% ipython --no-banner

In [1]: import numpy as np

In [2]: from numpy import linalg as LA

In [3]: np.set_printoptions(precision=2, suppress=True, linewidth=200)

In [4]: def tidy(a):
   ...:     return np.round(a, 2) + 0
   ...: 

In [5]: arr = np.load("a.npy")

In [6]: arr
Out[6]: 
array([[-1.8 , -1.46,  1.92,  1.67,  1.82],
       [-0.42, -0.34,  1.51,  0.56,  1.61],
       [ 0.14,  0.2 , -0.62, -0.34, -0.11],
       [ 0.33, -0.13, -0.34, -0.6 ,  0.07],
       [ 0.23,  0.1 , -0.02, -0.24, -0.3 ],
       [ 1.18,  0.93, -2.5 , -1.22, -1.93],
       [-0.98, -2.44,  3.59,  1.41,  2.99],
       [-0.54,  0.35, -0.01,  0.22, -0.12],
       [ 0.4 ,  0.55, -0.24, -0.74, -0.83],
       [-1.  , -1.32,  1.85,  1.11,  2.95],
       [-0.56, -0.7 ,  0.94,  0.47,  0.75],
       [ 1.64,  1.67, -3.58, -1.91, -4.09],
       [ 0.27,  0.66, -1.24, -0.54, -1.37],
       [ 1.43,  1.08, -2.45, -0.64, -2.55],
       [-0.07,  0.38,  0.92,  0.45,  0.64],
       [ 0.09,  0.2 ,  0.12, -0.09, -0.49],
       [ 1.54,  1.85, -2.68, -2.13, -2.76],
       [ 0.41,  0.22, -0.77, -0.26, -0.99],
       [ 2.39,  2.4 , -3.86, -1.84, -3.59],
       [-1.85, -1.56,  3.13,  1.79,  3.72],
       [-1.34, -1.58,  3.26,  1.59,  3.25],
       [ 0.75,  0.9 , -1.17, -1.  , -1.48],
       [ 1.  ,  1.57, -2.56, -0.68, -2.85],
       [ 0.13, -0.19, -0.7 ,  0.16, -0.13],
       [ 0.67,  0.7 , -1.48, -0.43, -2.35],
       [ 0.43, -0.11,  0.08, -0.2 , -0.4 ],
       [-0.22, -0.12,  0.  , -0.11,  0.39],
       [ 0.73,  0.27, -0.46,  0.04, -0.6 ],
       [ 0.79,  0.34, -0.84, -0.14, -0.44],
       [-0.15, -0.54,  1.6 ,  0.03,  1.05],
       [ 0.66,  0.54, -0.1 , -0.43, -0.54]])

In [7]: Xc = arr - arr.mean(axis=0)

In [8]: Uu, sv, VT = LA.svd(Xc, full_matrices=False)

In [9]: LA.matrix_rank(Xc)
Out[9]: np.int64(5)

In [10]: print(tidy(sv))
[17.4   2.18  1.74  1.57  1.33]

In [11]: tidy(Xc.mean(axis=0))
Out[11]: array([0., 0., 0., 0., 0.])

In [12]: (np.sign(Uu[:, 0]) == np.sign(Uu[0, 0])).astype(int)
Out[12]: array([1, 1, 0, 1, 1, 0, 1, 1, 0, 1, 1, 0, 0, 0, 1, 1, 0, 0, 0, 1, 1, 0, 0, 1, 0, 1, 1, 0, 0, 1, 0])

In [13]: vec = np.array([0, 1, 1, 1, 2])

In [14]: LA.norm(arr @ vec) <= LA.norm(arr, 2) * LA.norm(vec) + 1e-9
Out[14]: np.True_

In [15]: print(arr @ np.eye(5)[3])
[ 1.67  0.56 -0.34 -0.6  -0.24 -1.22  1.41  0.22 -0.74  1.11  0.47 -1.91 -0.54 -0.64  0.45 -0.09 -2.13 -0.26 -1.84  1.79  1.59 -1.   -0.68  0.16 -0.43 -0.2  -0.11  0.04 -0.14  0.03 -0.43]

In [16]: F = np.loadtxt("test14.csv", delimiter=",")

In [17]: F
Out[17]: 
array([[ 0.,  3., -3.,  4.,  1., -4., -3.],
       [-3.,  0.,  0.,  2., -3.,  4.,  2.],
       [ 3.,  0.,  0.,  2., -3.,  1., -4.],
       [-4., -2., -2.,  0., -2.,  3.,  1.],
       [-1.,  3.,  3.,  2.,  0., -6.,  2.],
       [ 4., -4., -1., -3.,  6.,  0.,  0.],
       [ 3., -2.,  4., -1., -2.,  0.,  0.]])

In [18]: Uu, sv, VT = LA.svd(F)

In [19]: np.argmax(sv[:-1] / (sv[1:] + 1e-6)) + 1
Out[19]: np.int64(6)

In [20]: A2 = Uu[:, :6] @ np.diag(sv[:6]) @ VT[:6]

In [21]: tidy(LA.norm(F - A2, 2)), tidy(sv[6])
Out[21]: (np.float64(0.0), np.float64(0.0))

In [22]: print(tidy(A2))
[[ 0.  3. -3.  4.  1. -4. -3.]
 [-3.  0.  0.  2. -3.  4.  2.]
 [ 3.  0.  0.  2. -3.  1. -4.]
 [-4. -2. -2.  0. -2.  3.  1.]
 [-1.  3.  3.  2.  0. -6.  2.]
 [ 4. -4. -1. -3.  6.  0.  0.]
 [ 3. -2.  4. -1. -2.  0.  0.]]

In [23]: E = np.tril(np.array([[0, -1, 1, 0, 2],
    ...:     [-1, 1, -2, 1, 1],
    ...:     [0, 0, 1, 1, 0],
    ...:     [1, 2, -2, -2, 2],
    ...:     [1, 0, -2, 0, 2]]), -1) + np.eye(5, dtype=int)

In [24]: print(E)
[[ 1  0  0  0  0]
 [-1  1  0  0  0]
 [ 0  0  1  0  0]
 [ 1  2 -2  1  0]
 [ 1  0 -2  0  1]]

In [25]: # triangular: eigenvalues sit on the diagonal

In [26]: print((E + E.T) / 2)
[[ 1.  -0.5  0.   0.5  0.5]
 [-0.5  1.   0.   1.   0. ]
 [ 0.   0.   1.  -1.  -1. ]
 [ 0.5  1.  -1.   1.   0. ]
 [ 0.5  0.  -1.   0.   1. ]]

In [27]: LA.determinant(E)
Traceback (most recent call last):
  Cell In[27], line 1
    LA.determinant(E)
AttributeError: module 'numpy.linalg' has no attribute 'determinant'


In [28]: print(LA.matrix_power(E, 4))
[[ 1  0  0  0  0]
 [-4  1  0  0  0]
 [ 0  0  1  0  0]
 [-8  8 -8  1  0]
 [ 4  0 -8  0  1]]

In [29]: np.allclose(E @ E.T, E.T @ E)
Out[29]: False

In [30]: np.trace(E)
Out[30]: np.int64(5)

In [31]: A2 = E / np.sqrt((E ** 2).mean(axis=1, keepdims=True))

In [32]: LA.matrix_rank(A2) == LA.matrix_rank(E)
Out[32]: np.True_

In [33]: print(tidy(A2[3]))
[ 0.71  1.41 -1.41  0.71  0.  ]

In [34]: tidy(LA.norm(A2, axis=1))
Out[34]: array([2.24, 2.24, 2.24, 2.24, 2.24])

In [35]: rng = np.random.default_rng(68)

In [36]: labels = rng.permutation(5)

In [37]: labels
Out[37]: array([4, 1, 0, 2, 3])

In [38]: A2 = E[labels][:, labels]

In [39]: tidy(np.sort(np.abs(LA.eigvals(A2))))
Out[39]: array([1., 1., 1., 1., 1.])

In [40]: np.diag(A2)
Out[40]: array([1, 1, 1, 1, 1])

In [41]: Q, evecs = LA.qr(E[:, :3])[0], LA.qr(E[:, 3:])[0]

In [42]: sv = LA.svd(Q.T @ evecs, compute_uv=False)

In [43]: (sv > 0.9).sum()
Out[43]: np.int64(1)

In [44]: cov = E.T @ E

In [45]: tidy(LA.svd(E, compute_uv=False) ** 2)
Out[45]: array([14.12,  4.  ,  1.58,  0.26,  0.04])

In [46]: (E @ E.T).shape
Out[46]: (5, 5)

In [47]: LA.matrix_rank(cov)
Out[47]: np.int64(5)

In [48]: print(np.diag(cov))
[4 5 9 1 1]

In [49]: cov
Out[49]: 
array([[ 4,  1, -4,  1,  1],
       [ 1,  5, -4,  2,  0],
       [-4, -4,  9, -2, -2],
       [ 1,  2, -2,  1,  0],
       [ 1,  0, -2,  0,  1]])

In [50]: tidy(LA.eigvalsh(cov)[::-1])
Out[50]: array([14.12,  4.  ,  1.58,  0.26,  0.04])

In [51]: A2 = np.array([[-7, -7, 6, -5, 3, 6],
    ...:     [3, 6, -7, 3, 3, 5],
    ...:     [6, 9, -5, 6, 3, -9],
    ...:     [-1, 6, -4, -3, 0, -4],
    ...:     [5, 8, -1, 6, -9, 7],
    ...:     [-2, -6, 2, 7, -5, 4]])

In [52]: J = A2 - A2.T

In [53]: J
Out[53]: 
array([[  0, -10,   0,  -4,  -2,   8],
       [ 10,   0, -16,  -3,  -5,  11],
       [  0,  16,   0,  10,   4, -11],
       [  4,   3, -10,   0,  -6, -11],
       [  2,   5,  -4,   6,   0,  12],
       [ -8, -11,  11,  11, -12,   0]])

In [54]: cov = np.cov(arr, rowvar=False)

In [55]: print(cov.shape)
(5, 5)

In [56]: Uu, sv, VT = LA.svd(J)

In [57]: tidy(sv)
Out[57]: array([29.14, 29.14, 16.81, 16.81,  1.06,  1.06])

In [58]: print(np.argmax(sv[:-1] / (sv[1:] + 1e-6)) + 1)
4

In [59]: A2 = Uu[:, :4] @ np.diag(sv[:4]) @ VT[:4]

In [60]: tidy(np.abs(J - A2).max())
Out[60]: np.float64(0.55)

In [61]: tidy(LA.norm(J - A2) / LA.norm(J))
Out[61]: np.float64(0.03)

In [62]: A2 = LA.inv(J)

In [63]: tidy(J @ A2)
Out[63]: 
array([[1., 0., 0., 0., 0., 0.],
       [0., 1., 0., 0., 0., 0.],
       [0., 0., 1., 0., 0., 0.],
       [0., 0., 0., 1., 0., 0.],
       [0., 0., 0., 0., 1., 0.],
       [0., 0., 0., 0., 0., 1.]])

In [64]: print(tidy(A2))
[[ 0.    0.44  0.3  -0.39 -0.49  0.11]
 [-0.44  0.   -0.23 -0.02  0.07  0.01]
 [-0.3   0.23  0.   -0.27 -0.25  0.09]
 [ 0.39  0.02  0.27  0.   -0.03  0.02]
 [ 0.49 -0.07  0.25  0.03  0.   -0.07]
 [-0.11 -0.01 -0.09 -0.02  0.07  0.  ]]

In [65]: m1 = np.load("sample8.npy")

In [66]: m1
Out[66]: 
array([[1, 0, 0, 0, 0, 0, 0],
       [2, 1, 0, 0, 0, 0, 0],
       [0, 1, 1, 0, 0, 0, 0],
       [0, 2, 2, 1, 0, 0, 0],
       [0, 2, 2, 1, 1, 0, 0],
       [0, 1, 0, 2, 2, 1, 0],
       [1, 0, 1, 1, 1, 2, 1]])

In [67]: vec = np.array([-5, 1, 0, 4, -1])

In [68]: print((E @ vec).argmax())
1

In [69]: E @ np.ones(5)
Out[69]: array([1., 0., 1., 2., 0.])

In [70]: np.einsum("ij,j->i", E, vec)
Out[70]: array([-5,  6,  0,  1, -6])

In [71]: print(LA.norm(E @ vec) <= LA.norm(E, 2) * LA.norm(vec) + 1e-9)
True

In [72]: E * vec
Out[72]: 
array([[-5,  0,  0,  0,  0],
       [ 5,  1,  0,  0,  0],
       [ 0,  0,  0,  0,  0],
       [-5,  2,  0,  4,  0],
       [-5,  0,  0,  0, -1]])

In [73]: vec = np.array([1, 3, 1, 0, 2, 2, 3])

In [74]: rhs = m1 @ vec

In [75]: coef, lr = np.zeros(7), 1 / LA.norm(m1, 2) ** 2

In [76]: for i in range(6):
    ...:     coef -= lr * m1.T @ (m1 @ coef - rhs)
    ...:     if i % 1 == 0: print(i, round(LA.norm(m1 @ coef - rhs), 2))
    ...: 
0 3.35
1 2.58
2 2.06
3 1.72
4 1.49
5 1.34

In [77]: tidy(coef)
Out[77]: array([1.42, 1.68, 1.78, 1.61, 1.48, 1.63, 0.69])

In [78]: Uu, sv, VT = LA.svd(m1, full_matrices=False)

In [79]: print(Uu.shape, sv.shape, VT.shape)
(7, 7) (7,) (7, 7)

In [80]: tidy(Uu.T @ m1 @ VT.T)
Out[80]: 
array([[5.25, 0.  , 0.  , 0.  , 0.  , 0.  , 0.  ],
       [0.  , 3.05, 0.  , 0.  , 0.  , 0.  , 0.  ],
       [0.  , 0.  , 2.42, 0.  , 0.  , 0.  , 0.  ],
       [0.  , 0.  , 0.  , 1.72, 0.  , 0.  , 0.  ],
       [0.  , 0.  , 0.  , 0.  , 0.53, 0.  , 0.  ],
       [0.  , 0.  , 0.  , 0.  , 0.  , 0.35, 0.  ],
       [0.  , 0.  , 0.  , 0.  , 0.  , 0.  , 0.08]])

In [81]: tidy(Uu.T @ Uu)
Out[81]: 
array([[1., 0., 0., 0., 0., 0., 0.],
       [0., 1., 0., 0., 0., 0., 0.],
       [0., 0., 1., 0., 0., 0., 0.],
       [0., 0., 0., 1., 0., 0., 0.],
       [0., 0., 0., 0., 1., 0., 0.],
       [0., 0., 0., 0., 0., 1., 0.],
       [0., 0., 0., 0., 0., 0., 1.]])

In [82]: tidy(np.abs(VT[0]))
Out[82]: array([0.14, 0.56, 0.52, 0.45, 0.36, 0.23, 0.07])

In [83]: tidy(VT @ VT.T)
Out[83]: 
array([[1., 0., 0., 0., 0., 0., 0.],
       [0., 1., 0., 0., 0., 0., 0.],
       [0., 0., 1., 0., 0., 0., 0.],
       [0., 0., 0., 1., 0., 0., 0.],
       [0., 0., 0., 0., 1., 0., 0.],
       [0., 0., 0., 0., 0., 1., 0.],
       [0., 0., 0., 0., 0., 0., 1.]])

In [84]: print(np.abs(Uu[:, 0]).round(6).argmax())
4

In [85]: r0 = np.array([1, 0, 1, 2]) + 0.5

In [86]: W0 = np.eye(4) - 2 * np.outer(r0, r0) / (r0 @ r0)

In [87]: tidy(W0)
Out[87]: 
array([[ 0.59, -0.14, -0.41, -0.68],
       [-0.14,  0.95, -0.14, -0.23],
       [-0.41, -0.14,  0.59, -0.68],
       [-0.68, -0.23, -0.68, -0.14]])

In [88]: proj = np.triu(np.array([[2, 8, 6, 1], [2, 7, 7, 5], [5, 5, 0, 9], [3, 0, 8, 4]]), 1) + np.eye(4)

In [89]: A2 = proj @ W0 @ LA.inv(proj)

In [90]: tidy(LA.det(A2))
Out[90]: np.float64(-1.0)

In [91]: tidy(np.trace(A2)), tidy(np.trace(W0))
Out[91]: (np.float64(2.0), np.float64(2.0))

In [92]: tidy(np.poly(A2))
Out[92]: array([ 1., -2.,  0.,  2., -1.])

In [93]: ev, evecs = LA.eigh(W0)

In [94]: tidy(ev)
Out[94]: array([-1.,  1.,  1.,  1.])

In [95]: tidy(evecs @ np.diag(ev) @ evecs.T)
Out[95]: 
array([[ 0.59, -0.14, -0.41, -0.68],
       [-0.14,  0.95, -0.14, -0.23],
       [-0.41, -0.14,  0.59, -0.68],
       [-0.68, -0.23, -0.68, -0.14]])

In [96]: print(tidy(LA.eigvalsh(W0 @ W0)))
[1. 1. 1. 1.]

In [97]: tidy(LA.eigvalsh(W0 + 5 * np.eye(4)))
Out[97]: array([4., 6., 6., 6.])

In [98]: A2 = W0 / LA.norm(W0, axis=1, keepdims=True)

In [99]: cov = A2 @ A2.T

In [100]: (np.abs(cov) > 0.9).astype(int)
Out[100]: 
array([[1, 0, 0, 0],
       [0, 1, 0, 0],
       [0, 0, 1, 0],
       [0, 0, 0, 1]])

In [101]: (cov - 2 * np.eye(4)).round(6).argmax(axis=1)
Out[101]: array([1, 0, 0, 0])

In [102]: print(tidy(cov[1]))
[0. 1. 0. 0.]

In [103]: vec = np.array([3, 0, 1, -1])

In [104]: rhs = W0 @ vec

In [105]: print(tidy(rhs))
[ 2.05 -0.32  0.05 -2.59]

In [106]: tidy(LA.solve(W0, rhs + W0[:, 0]))
Out[106]: array([ 4.,  0.,  1., -1.])

In [107]: tidy(LA.solve(W0, rhs))
Out[107]: array([ 3.,  0.,  1., -1.])

In [108]: tidy(LA.solve(W0, W0[:, 1]))
Out[108]: array([0., 1., 0., 0.])

In [109]: tidy(LA.solve(W0, 2 * rhs))
Out[109]: array([ 6.,  0.,  2., -2.])

In [110]: A = np.load("m.npy")

In [111]: A
Out[111]: 
array([[ 6.99, -3.83,  0.76,  1.92,  5.67],
       [-5.89,  0.8 , -0.43, -5.6 , -5.75],
       [-1.83, -6.67,  6.67,  2.17,  1.73],
       [ 2.57, -2.81, -5.35, -1.22,  7.44],
       [-7.01, -4.9 ,  2.15, -2.22,  4.15],
       [ 1.92, -1.93, -0.05,  9.43, -1.91],
       [ 0.14, -6.14,  3.09,  6.08, -3.97],
       [ 0.06,  2.47, -5.62, -2.46, -7.5 ],
       [-1.14, -0.21,  9.47,  2.31,  1.9 ],
       [-6.15, -4.21, -4.  ,  2.13, -4.88],
       [ 0.18, -1.95,  7.61,  4.38, -4.36],
       [-2.15, -5.97, -5.36, -0.85, -5.5 ],
       [-1.75, -6.77,  5.76, -3.91,  1.63],
       [ 3.38, -5.14, -3.59,  1.84, -6.78],
       [ 2.46, -6.29, -7.23,  0.11,  1.45],
       [ 8.28, -1.73,  5.13,  0.21,  1.43],
       [ 0.78, -7.36, -1.51,  4.77, -4.5 ]])

In [112]: Xc = A - A.mean(axis=0)

In [113]: evecs = LA.svd(Xc)[2][:4]

In [114]: A2 = Xc - Xc @ evecs.T @ evecs

In [115]: tidy((Xc @ evecs.T).std(axis=0))
Out[115]: array([5.49, 4.54, 4.25, 3.16])

In [116]: tidy(A2.std(axis=0))
Out[116]: array([0.81, 1.44, 0.46, 1.14, 0.76])

In [117]: Q, R = LA.qr(J)

In [118]: tidy(Q.T @ Q)
Out[118]: 
array([[1., 0., 0., 0., 0., 0.],
       [0., 1., 0., 0., 0., 0.],
       [0., 0., 1., 0., 0., 0.],
       [0., 0., 0., 1., 0., 0.],
       [0., 0., 0., 0., 1., 0.],
       [0., 0., 0., 0., 0., 1.]])

In [119]: np.allclose(R.T @ R, J.T @ J)
Out[119]: True

In [120]: tidy(Q)
Out[120]: 
array([[ 0.  ,  0.47,  0.03,  0.01, -0.53, -0.7 ],
       [-0.74,  0.28,  0.04,  0.52,  0.33, -0.05],
       [ 0.  , -0.76, -0.05,  0.33,  0.06, -0.56],
       [-0.29, -0.03, -0.87, -0.37,  0.04, -0.1 ],
       [-0.15, -0.18, -0.2 ,  0.41, -0.74,  0.43],
       [ 0.59,  0.29, -0.44,  0.56,  0.24,  0.  ]])
